>>> import numpy as np
>>> np.set_printoptions(precision=2, suppress=True, linewidth=160, floatmode="fixed")
>>> other = np.array([[2, -2, -1, 0], [2, -1, 2, 1], [-2, 2, 2, 2], [0, 0, 2, 2]])
>>> arr = other + other.T
>>> arr
array([[ 4,  0, -3,  0],
       [ 0, -2,  4,  1],
       [-3,  4,  4,  4],
       [ 0,  1,  4,  4]])
>>> # equal to its transpose
>>> evals, V = np.linalg.eigh(arr)
>>> np.abs(V[:, -1])
array([0.36, 0.28, 0.72, 0.53])
>>> np.round(V.T @ arr @ V, 2) + 0
array([[-4.41,  0.00,  0.00,  0.00],
       [ 0.00,  0.35,  0.00,  0.00],
       [ 0.00,  0.00,  4.05,  0.00],
       [ 0.00,  0.00,  0.00, 10.00]])
>>> np.linalg.eigvalsh(arr + 2 * np.eye(4))
array([-2.41,  2.35,  6.05, 12.00])
>>> (evals > 1e-8).sum(), (evals < -1e-8).sum()
(np.int64(3), np.int64(1))
>>> np.poly(arr)
array([  1.00, -10.00, -18.00, 186.00, -63.00])
>>> np.einsum("ij,ji->", arr, arr)
np.int64(136)
>>> np.linalg.eigvals(arr)
array([10.00,  4.05, -4.41,  0.35])
>>> np.round(np.linalg.det(arr[::-1]), 2)
np.float64(-63.0)
>>> round(float(np.linalg.det(arr.T)), 2)
-63.0
>>> round(float(np.linalg.eigvals(arr).sum().real), 2)
10.0
>>> np.allclose(arr, arr.T)
True
>>> np.sort(np.abs(np.linalg.eigvals(arr)))
array([ 0.35,  4.05,  4.41, 10.00])
>>> (arr - arr.T) / 2
array([[0.00, 0.00, 0.00, 0.00],
       [0.00, 0.00, 0.00, 0.00],
       [0.00, 0.00, 0.00, 0.00],
       [0.00, 0.00, 0.00, 0.00]])
>>> arr @ arr
array([[ 25, -12, -24, -12],
       [-12,  21,  12,  18],
       [-24,  12,  57,  36],
       [-12,  18,  36,  33]])
>>> (arr + arr.T) / 2
array([[ 4.00,  0.00, -3.00,  0.00],
       [ 0.00, -2.00,  4.00,  1.00],
       [-3.00,  4.00,  4.00,  4.00],
       [ 0.00,  1.00,  4.00,  4.00]])
